$ python -q
>>> import numpy as np
>>> np.set_printoptions(precision=2, suppress=True, linewidth=200, floatmode="fixed")
>>> J = np.loadtxt("run17.csv", delimiter=",")
>>> print(J)
[[-0.21  0.08  0.82  0.23]
 [ 0.28 -0.65 -0.15  0.64]
 [-0.49 -0.02 -0.24  0.36]
 [ 0.00 -0.37  0.48  0.01]
 [-0.45  0.38 -0.09  0.49]
 [-0.66 -0.54 -0.09 -0.41]]
>>> rng = np.random.default_rng(5296)
>>> B = J + rng.integers(-2, 3, (6, 1)) @ rng.integers(-2, 3, (1, 4))
>>> print(B)
[[ 1.79  2.08  4.82 -3.77]
 [ 1.28  0.35  1.85 -1.36]
 [-0.49 -0.02 -0.24  0.36]
 [-1.00 -1.37 -1.52  2.01]
 [-0.45  0.38 -0.09  0.49]
 [-0.66 -0.54 -0.09 -0.41]]
>>> print(B - J)
[[ 2.00  2.00  4.00 -4.00]
 [ 1.00  1.00  2.00 -2.00]
 [ 0.00  0.00  0.00  0.00]
 [-1.00 -1.00 -2.00  2.00]
 [ 0.00  0.00  0.00  0.00]
 [ 0.00  0.00  0.00  0.00]]
>>> print(np.abs(B - J).sum(axis=1))
[12.00  6.00  0.00  6.00  0.00  0.00]
>>> Uu, sv, Vh = np.linalg.svd(B, full_matrices=False)
>>> print(sv)
[7.78 1.00 1.00 0.79]
>>> print(np.round(Vh @ Vh.T, 2) + 0)
[[1.00 0.00 0.00 0.00]
 [0.00 1.00 0.00 0.00]
 [0.00 0.00 1.00 0.00]
 [0.00 0.00 0.00 1.00]]
>>> print(round(np.sqrt((sv ** 2).sum()), 2), round(float(np.linalg.norm(B)), 2))
7.94 7.94
>>> print(Uu.shape, sv.shape, Vh.shape)
(6, 4) (4,) (4, 4)
>>> print(np.round(Uu.T @ Uu, 2) + 0)
[[1.00 0.00 0.00 0.00]
 [0.00 1.00 0.00 0.00]
 [0.00 0.00 1.00 0.00]
 [0.00 0.00 0.00 1.00]]
>>> print(np.abs(Vh[0]))
[0.31 0.31 0.69 0.58]
>>> A = np.load("x.npy")
>>> print(A)
[[1.00 0.50 0.25 0.12]
 [0.50 1.00 0.50 0.25]
 [0.25 0.50 1.00 0.50]
 [0.12 0.25 0.50 1.00]]
>>> print(A.sum(axis=0))
[1.87 2.25 2.25 1.87]
>>> print(np.linalg.svd(A, compute_uv=False))
[2.08 1.00 0.54 0.38]
>>> print(np.linalg.matrix_rank(A))
4
>>> B = np.linalg.inv(A)
>>> print(np.allclose(B, A.T))
False
>>> print(np.round(A @ B, 2) + 0)
[[1.00 0.00 0.00 0.00]
 [0.00 1.00 0.00 0.00]
 [0.00 0.00 1.00 0.00]
 [0.00 0.00 0.00 1.00]]
>>> print(round(float(np.linalg.cond(A)), 2))
5.54
>>> print(round(float(np.linalg.slogdet(A)[0]), 2))
1.0
>>> print(B.round(2) + 0)
[[ 1.33 -0.67  0.00  0.01]
 [-0.67  1.67 -0.66  0.00]
 [ 0.00 -0.66  1.67 -0.67]
 [ 0.01  0.00 -0.67  1.33]]
>>> print(round(float(np.linalg.det(A) * np.linalg.det(B)), 2))
1.0
>>> vals, vecs = np.linalg.eigh(A)
>>> vec = np.array([3, -3, -1, -2])
>>> print(np.linalg.eigvalsh(A[1:, 1:]))
[0.41 0.75 1.84]
>>> print(vecs * np.abs(vals) @ vecs.T)
[[1.00 0.50 0.25 0.12]
 [0.50 1.00 0.50 0.25]
 [0.25 0.50 1.00 0.50]
 [0.12 0.25 0.50 1.00]]
>>> W0 = np.array([[3, 3, 0, 0, 0, 0],
...     [4, 0, 0, 0, 0, 0],
...     [1, 4, 0, 0, 0, 0],
...     [0, 0, 3, 3, 0, 0],
...     [0, 0, 4, 0, 0, 0],
...     [0, 0, 1, 4, 0, 0],
...     [0, 0, 0, 0, 3, 3],
...     [0, 0, 0, 0, 4, 0],
...     [0, 0, 0, 0, 1, 4]])
>>> print(np.abs(W0).max())
4
>>> print(W0.sum(axis=0))
[8 7 8 7 8 7]
>>> print(W0 - W0[0])
[[ 0  0  0  0  0  0]
 [ 1 -3  0  0  0  0]
 [-2  1  0  0  0  0]
 [-3 -3  3  3  0  0]
 [-3 -3  4  0  0  0]
 [-3 -3  1  4  0  0]
 [-3 -3  0  0  3  3]
 [-3 -3  0  0  4  0]
 [-3 -3  0  0  1  4]]
>>> print(np.linalg.svd(W0, compute_uv=False))
[6.21 6.21 6.21 3.53 3.53 3.53]
>>> print(W0.sum(axis=1))
[6 4 5 6 4 5 6 4 5]
>>> print(W0.mean(axis=0))
[0.89 0.78 0.89 0.78 0.89 0.78]
>>> print(np.diff(W0, axis=0))
[[ 1 -3  0  0  0  0]
 [-3  4  0  0  0  0]
 [-1 -4  3  3  0  0]
 [ 0  0  1 -3  0  0]
 [ 0  0 -3  4  0  0]
 [ 0  0 -1 -4  3  3]
 [ 0  0  0  0  1 -3]
 [ 0  0  0  0 -3  4]]
>>> print(round(J[3] @ J[2], 2))
-0.1
>>> print(round(np.linalg.norm(J, 2), 2))
1.0
>>> print(np.linalg.norm(J, axis=0))
[1.00 1.00 1.00 1.00]
>>> print(round(float(np.linalg.norm(J[3], 1)), 2), round(np.linalg.norm(J[3], np.inf), 2))
0.87 0.48
>>> print(np.round(np.linalg.norm(J[3] - J[2]), 2))
1.0
>>> vec = np.array([3, 2, 2, 1, 2, 1])
>>> print(W0 @ vec)
[15 12 11  9  8  6  9  8  6]
>>> print(W0 @ np.eye(6)[5])
[0.00 0.00 0.00 0.00 0.00 0.00 3.00 0.00 4.00]
>>> print((W0 * vec).sum(axis=1))
[15 12 11  9  8  6  9  8  6]
>>> print(np.sign((W0 @ vec).round(6)))
[1 1 1 1 1 1 1 1 1]
>>> B = np.c_[W0[:, :2] @ np.array([[4, 1], [3, 2]]), np.array([3, 0, 0, 2, 1, 3, 0, 1, 1])]
>>> print(B)
[[21  9  3]
 [16  4  0]
 [16  9  0]
 [ 0  0  2]
 [ 0  0  1]
 [ 0  0  3]
 [ 0  0  0]
 [ 0  0  1]
 [ 0  0  1]]
>>> print(np.linalg.matrix_rank(B))
3
>>> print(np.linalg.norm(np.linalg.qr(W0)[0].T @ B, axis=0) ** 2 / ((B ** 2).sum(axis=0) + 1e-12))
[1.00 1.00 0.76]
>>> print(np.round(np.linalg.lstsq(W0, B[:, 0])[0], 2) + 0)
[4.00 3.00 0.00 0.00 0.00 0.00]
>>> print(round(J[:, 2] @ J[:, 0], 2))
0.0
>>> print(J @ J.T)
[[ 0.77 -0.09 -0.01  0.37  0.16 -0.07]
 [-0.09  0.93  0.15  0.17 -0.04 -0.08]
 [-0.01  0.15  0.43 -0.10  0.41  0.21]
 [ 0.37  0.17 -0.10  0.38 -0.18  0.16]
 [ 0.16 -0.04  0.41 -0.18  0.60 -0.10]
 [-0.07 -0.08  0.21  0.16 -0.10  0.90]]
>>> print(np.round(J.T @ J, 2) + 0)
[[1.00 0.00 0.00 0.00]
 [0.00 1.00 0.00 0.00]
 [0.00 0.00 1.00 0.00]
 [0.00 0.00 0.00 1.00]]
>>> print(np.linalg.norm(J, axis=0))
[1.00 1.00 1.00 1.00]
